>>> import numpy as np
>>> from numpy import linalg as LA
>>> np.set_printoptions(precision=1, suppress=True, linewidth=140, legacy="1.25")
>>> rng = np.random.default_rng(7600)
>>> z = rng.integers(0, 3, 8)
>>> feats = np.triu((z[:, None] == z) & (rng.random((8, 8)) < 0.8), 1).astype(int)
>>> feats += feats.T
>>> feats
array([[0, 0, 0, 0, 0, 0, 1, 1],
       [0, 0, 0, 1, 0, 1, 0, 0],
       [0, 0, 0, 0, 1, 0, 0, 0],
       [0, 1, 0, 0, 0, 1, 0, 0],
       [0, 0, 1, 0, 0, 0, 0, 0],
       [0, 1, 0, 1, 0, 0, 0, 0],
       [1, 0, 0, 0, 0, 0, 0, 1],
       [1, 0, 0, 0, 0, 0, 1, 0]])
>>> # splits into 3 blocks
>>> q, V = LA.qr(feats[:, :7])[0], LA.qr(feats[:, 7:])[0]
>>> sig = LA.svd(q.T @ V, compute_uv=False)
>>> np.degrees(np.arccos(sig.clip(0, 1)))
array([54.7])
>>> sig
array([0.6])
>>> A2 = np.array([[3, -1], [3, 0], [-2, 0], [2, -3], [-2, 0], [-1, -3], [0, 2], [2, 2]])
>>> LA.matrix_rank(feats @ A2)
2
>>> feats @ A2
array([[ 2,  4],
       [ 1, -6],
       [-2,  0],
       [ 2, -3],
       [-2,  0],
       [ 5, -3],
       [ 5,  1],
       [ 3,  1]])
>>> np.vstack([feats, A2.T]).shape
(10, 8)
>>> evals, V = LA.eigh(feats)
>>> x0 = np.array([6, -4, -9, -6, 3, -7, 8, -3])
>>> LA.eigvalsh(feats[1:, 1:])
array([-1., -1., -1., -1.,  1.,  1.,  2.])
>>> round(x0 @ feats @ x0 / (x0 @ x0), 1), round(evals[0], 1), evals[-1]
(0.5, -1.0, 2.0)
>>> np.round(V * np.maximum(evals, 0) @ V.T, 1) + 0
array([[0.7, 0. , 0. , 0. , 0. , 0. , 0.7, 0.7],
       [0. , 0.7, 0. , 0.7, 0. , 0.7, 0. , 0. ],
       [0. , 0. , 0.5, 0. , 0.5, 0. , 0. , 0. ],
       [0. , 0.7, 0. , 0.7, 0. , 0.7, 0. , 0. ],
       [0. , 0. , 0.5, 0. , 0.5, 0. , 0. , 0. ],
       [0. , 0.7, 0. , 0.7, 0. , 0.7, 0. , 0. ],
       [0.7, 0. , 0. , 0. , 0. , 0. , 0.7, 0.7],
       [0.7, 0. , 0. , 0. , 0. , 0. , 0.7, 0.7]])
>>> np.round(V * np.abs(evals) @ V.T, 1) + 0
array([[1.3, 0. , 0. , 0. , 0. , 0. , 0.3, 0.3],
       [0. , 1.3, 0. , 0.3, 0. , 0.3, 0. , 0. ],
       [0. , 0. , 1. , 0. , 0. , 0. , 0. , 0. ],
       [0. , 0.3, 0. , 1.3, 0. , 0.3, 0. , 0. ],
       [0. , 0. , 0. , 0. , 1. , 0. , 0. , 0. ],
       [0. , 0.3, 0. , 0.3, 0. , 1.3, 0. , 0. ],
       [0.3, 0. , 0. , 0. , 0. , 0. , 1.3, 0.3],
       [0.3, 0. , 0. , 0. , 0. , 0. , 0.3, 1.3]])
>>> K = np.load("run3.npy")
>>> K
array([[0, 0, 0, 0, 0, 0],
       [0, 0, 0, 0, 0, 0],
       [0, 0, 0, 0, 0, 0],
       [0, 0, 0, 0, 0, 0],
       [0, 0, 0, 0, 0, 0],
       [0, 0, 0, 0, 0, 0],
       [0, 0, 0, 0, 0, 0],
       [0, 0, 0, 0, 7, 3],
       [0, 0, 0, 1, 0, 0],
       [0, 0, 0, 0, 0, 0],
       [0, 0, 0, 0, 0, 0],
       [0, 0, 0, 0, 0, 0]])
>>> # row 1 repeats row 0
>>> np.argsort(-LA.norm(K, axis=0).round(6), kind="stable")[:3]
array([4, 5, 3])
>>> [round(float(x), 1) for x in LA.svd(K, compute_uv=False)[:3]]
[7.6, 1.0, 0.0]
>>> left, sig, vt = LA.svd(K)
>>> V = vt[:(sig > 1e-8).sum()]
>>> x0 = K[3] + 2 * K[6] + rng.integers(2) * np.eye(6)[1]
>>> x0
array([0., 0., 0., 0., 0., 0.])
>>> round(LA.norm(x0 - V.T @ V @ x0), 1)
0.0
>>> np.diag(V.T @ V)
array([0. , 0. , 0. , 1. , 0.8, 0.2])
>>> X = np.loadtxt("mat.csv", delimiter=",")
>>> X
array([[-0.8,  4.8, -1.5, -4.5,  2.8, -5.5,  6.8,  2. ],
       [ 7.3, -3.3,  3.8,  0.8, -5.3, -0.2, -1.3,  2. ],
       [-0.4,  4.4, -1.2, -4.2,  2.4, -5.2,  6.4,  2. ],
       [ 3.6,  0.4,  1.4, -1.6, -1.6, -2.6,  2.4,  2. ],
       [ 0.2,  3.8, -0.9, -3.9,  1.8, -4.9,  5.8,  2. ],
       [ 2.6,  1.4,  0.7, -2.3, -0.6, -3.3,  3.4,  2. ],
       [ 6.7, -2.7,  3.4,  0.4, -4.7, -0.6, -0.7,  2. ],
       [ 2.8,  1.2,  0.9, -2.1, -0.8, -3.1,  3.2,  2. ],
       [ 4.4, -0.4,  2. , -1. , -2.4, -2. ,  1.6,  2. ],
       [ 0.3,  3.7, -0.8, -3.8,  1.7, -4.8,  5.7,  2. ],
       [-2. ,  6. , -2.4, -5.4,  4. , -6.4,  8. ,  2. ],
       [ 4. ,  0. ,  1.6, -1.4, -2. , -2.4,  2. ,  2. ],
       [ 5.2, -1.2,  2.5, -0.5, -3.2, -1.5,  0.8,  2. ],
       [ 2.3,  1.7,  0.5, -2.5, -0.3, -3.5,  3.7,  2. ],
       [ 8.2, -4.2,  4.4,  1.4, -6.2,  0.4, -2.2,  2. ],
       [ 6.5, -2.5,  3.3,  0.3, -4.5, -0.7, -0.5,  2. ],
       [ 1.9,  2.1,  0.2, -2.8,  0.1, -3.8,  4.1,  2. ],
       [ 2.8,  1.2,  0.9, -2.1, -0.8, -3.1,  3.2,  2. ],
       [ 4.5, -0.5,  2. , -1. , -2.5, -2. ,  1.5,  2. ],
       [ 0. ,  4. , -1. , -4. ,  2. , -5. ,  6. ,  2. ],
       [ 5.4, -1.4,  2.6, -0.4, -3.4, -1.4,  0.6,  2. ],
       [ 3.1,  0.9,  1.1, -1.9, -1.1, -2.9,  2.9,  2. ],
       [ 9.2, -5.2,  5.1,  2.1, -7.2,  1.1, -3.2,  2. ],
       [ 9. , -5. ,  5. ,  2. , -7. ,  1. , -3. ,  2. ],
       [ 4.3, -0.3,  1.9, -1.1, -2.3, -2.1,  1.7,  2. ],
       [10. , -6. ,  5.7,  2.7, -8. ,  1.7, -4. ,  2. ],
       [ 0.9,  3.1, -0.4, -3.4,  1.1, -4.4,  5.1,  2. ],
       [ 4.1, -0.1,  1.8, -1.2, -2.1, -2.2,  1.9,  2. ],
       [ 6.1, -2.1,  3.1,  0.1, -4.1, -0.9, -0.1,  2. ],
       [ 4.5, -0.5,  2. , -1. , -2.5, -2. ,  1.5,  2. ],
       [-2. ,  6. , -2.4, -5.4,  4. , -6.4,  8. ,  2. ],
       [ 2.8,  1.2,  0.9, -2.1, -0.8, -3.1,  3.2,  2. ],
       [ 1.7,  2.3,  0.1, -2.9,  0.3, -3.9,  4.3,  2. ],
       [-0.3,  4.3, -1.2, -4.2,  2.3, -5.2,  6.3,  2. ],
       [ 1.2,  2.8, -0.2, -3.2,  0.8, -4.2,  4.8,  2. ],
       [-2.7,  6.7, -2.8, -5.8,  4.7, -6.8,  8.7,  2. ],
       [ 8. , -4. ,  4.3,  1.3, -6. ,  0.3, -2. ,  2. ],
       [ 3.6,  0.4,  1.4, -1.6, -1.6, -2.6,  2.4,  2. ],
       [-2.4,  6.4, -2.6, -5.6,  4.4, -6.6,  8.4,  2. ]])
>>> # row 17 repeats row 7
>>> left, sig, vt = LA.svd(X)
>>> V = vt[:(sig > 1e-8).sum()]
>>> x0 = X[26] + 3 * X[12] + rng.integers(2) * np.eye(8)[1]
>>> x0
array([16.5, -0.5,  7.1, -4.9, -8.5, -8.9,  7.5,  8. ])
>>> np.round(LA.norm(x0 - V.T @ V @ x0), 1)
0.0
>>> np.round(V.T @ V, 1) + 0
array([[ 0.5, -0.2,  0.2, -0.1, -0.3, -0.2,  0. ,  0.2],
       [-0.2,  0.3,  0.1,  0. ,  0.2, -0.1,  0.3,  0.1],
       [ 0.2,  0.1,  0.5,  0.3, -0.1,  0.2,  0.2,  0.1],
       [-0.1,  0. ,  0.3,  0.3,  0. ,  0.4, -0.1,  0. ],
       [-0.3,  0.2, -0.1,  0. ,  0.3,  0.1,  0.2, -0.1],
       [-0.2, -0.1,  0.2,  0.4,  0.1,  0.4, -0.2, -0.1],
       [ 0. ,  0.3,  0.2, -0.1,  0.2, -0.2,  0.5,  0.2],
       [ 0.2,  0.1,  0.1,  0. , -0.1, -0.1,  0.2,  0.1]])
>>> LA.matrix_rank(np.vstack([X, x0]))
3
>>> np.round(np.trace(LA.pinv(X) @ X), 1)
3.0
>>> np.allclose(X[:-1].T @ LA.lstsq(X[:-1].T, X[-1])[0], X[-1])
True
>>> np.abs(np.diag(LA.qr(X)[1])) > 1e-9
array([ True,  True,  True, False, False, False, False, False])
>>> left, sig, vt = LA.svd(X)
>>> np.argmax(sig[:-1] / (sig[1:] + 1e-6)) + 1
3
>>> A2 = left[:, :3] @ np.diag(sig[:3]) @ vt[:3]
>>> np.round(LA.norm(X - A2) / LA.norm(X), 1)
0.0
>>> round(float(np.abs(X - A2).max()), 1)
0.0
>>> LA.matrix_rank(X, rtol=0.05)
2
>>> J = np.load("w.npy")
>>> J
array([[ 0.4,  0.1,  0.6,  1.2,  2.1],
       [ 0.6, -0.4, -0.4,  0. , -0.6],
       [-1.4, -1.7, -0.5, -1.4, -0.5],
       [-1.5,  0.4, -0.2, -0.1,  1.7],
       [ 1.4, -0.1,  0.1, -0.1, -0.2],
       [-0.9,  0.1, -1.2,  0.6,  1. ],
       [-0.3, -0.4,  0. ,  0.9, -0.4],
       [-1. , -0.9, -1. , -0.5, -0.3],
       [-1.5, -1.1, -1.2,  0.6,  0.1],
       [-0.5, -0.7,  0.7,  0.8,  0.5],
       [ 0.4, -1.5,  0.3, -0.2, -1. ],
       [ 0.1, -0.1, -0.6,  0.1, -0.7],
       [ 0. ,  1.4,  0.2, -0.9, -0.3],
       [ 1. , -1.1, -0.3, -0.4, -0.2],
       [ 1.4, -0.7, -0.1, -0.4, -0.8],
       [ 0.4,  0.3, -1.6,  0.8, -2.1],
       [ 0.4, -1.1,  1.8, -0.2,  1.3],
       [ 0. , -0.4, -1.9,  0.3, -1.6],
       [-0.4,  0.5,  1.4,  0.4,  0.2],
       [-1.9,  0.6,  0.5,  2.4,  1.7],
       [-0.2, -0.7,  1.1,  0.3,  0.2],
       [ 0.2,  0.8, -0.1,  0. ,  0.6],
       [-1.1, -1.3,  0. ,  1.6,  1. ],
       [-1.4, -1.7, -0.1,  1.1, -0.6],
       [-1. , -0.6,  1.9, -1. ,  0.3],
       [-0.9,  0.1,  0.6, -0.6, -1.2],
       [ 0.3,  0.4, -1.8, -0.7,  0.4],
       [ 0.3, -0.2,  0.3,  1.5,  1.5],
       [ 0.2,  1.5,  2. ,  1. ,  0.5],
       [-1. ,  1.6,  0.5,  0.8,  0.8],
       [ 1.2, -0.9,  3. ,  0.3,  4.2],
       [ 0.9, -0.2,  0.4, -0.5, -0.5],
       [-0.7,  0.1, -0.6, -1.6,  0.3],
       [-0.6, -0.6,  0.7,  2. , -1.5]])
>>> q, V = LA.qr(J[:, :2])[0], LA.qr(J[:, 2:])[0]
>>> sig = LA.svd(q.T @ V, compute_uv=False)
>>> sig
array([0.3, 0.1])
>>> np.degrees(np.arccos(sig.clip(0, 1)))
array([72.2, 85.7])
>>> np.round(LA.norm(q @ q.T - V @ V.T, 2), 1)
1.0
>>> data = np.load("arr.npy")
>>> data
array([[-1, -1, -1,  0, -2, -1,  1,  1,  1, -1, -1,  2, -1],
       [-2, -1,  0,  1,  0, -1, -2,  2,  0,  1,  2, -2,  0],
       [ 0,  1,  2,  2, -2,  2,  1,  1,  2, -2, -1,  0, -2],
       [-2, -2,  2, -1,  1,  2,  0, -1, -2,  2,  0,  0,  2],
       [ 1, -1,  2, -1,  1,  2,  1,  2,  1, -2,  0,  2, -2],
       [-2,  0, -2,  0, -1, -2,  0, -1,  2,  2, -1, -1,  1],
       [ 2, -2,  2,  0,  2,  1, -1,  0,  2,  2,  2, -1,  2],
       [ 2,  1, -1,  2, -1,  2, -2, -1, -2, -1,  2,  1,  0],
       [-2,  0, -2,  0, -1, -2,  0, -1,  2,  2, -1, -1,  1],
       [ 2, -2, -1, -2, -1, -1, -1, -1, -1, -2,  0,  0, -2],
       [ 0,  2, -2,  0,  0,  2,  2,  2, -2, -1,  1, -2,  0]])
>>> np.unique(data.round(6), axis=0).shape
(10, 13)
>>> np.abs(np.diag(LA.qr(data)[1])) > 1e-9
array([ True,  True,  True,  True,  True,  True,  True,  True,  True,  True, False])
>>> np.round(data @ LA.pinv(data) @ data, 1) + 0
array([[-1., -1., -1.,  0., -2., -1.,  1.,  1.,  1., -1., -1.,  2., -1.],
       [-2., -1.,  0.,  1.,  0., -1., -2.,  2.,  0.,  1.,  2., -2.,  0.],
       [ 0.,  1.,  2.,  2., -2.,  2.,  1.,  1.,  2., -2., -1.,  0., -2.],
       [-2., -2.,  2., -1.,  1.,  2.,  0., -1., -2.,  2.,  0.,  0.,  2.],
       [ 1., -1.,  2., -1.,  1.,  2.,  1.,  2.,  1., -2.,  0.,  2., -2.],
       [-2.,  0., -2.,  0., -1., -2.,  0., -1.,  2.,  2., -1., -1.,  1.],
       [ 2., -2.,  2.,  0.,  2.,  1., -1.,  0.,  2.,  2.,  2., -1.,  2.],
       [ 2.,  1., -1.,  2., -1.,  2., -2., -1., -2., -1.,  2.,  1.,  0.],
       [-2.,  0., -2.,  0., -1., -2.,  0., -1.,  2.,  2., -1., -1.,  1.],
       [ 2., -2., -1., -2., -1., -1., -1., -1., -1., -2.,  0.,  0., -2.],
       [ 0.,  2., -2.,  0.,  0.,  2.,  2.,  2., -2., -1.,  1., -2.,  0.]])
>>> round(np.trace(LA.pinv(data) @ data), 1)
10.0
>>> try:
...     LA.inv(data)
... except LA.LinAlgError as e:
...     print(e)
... 
Last 2 dimensions of the array must be square
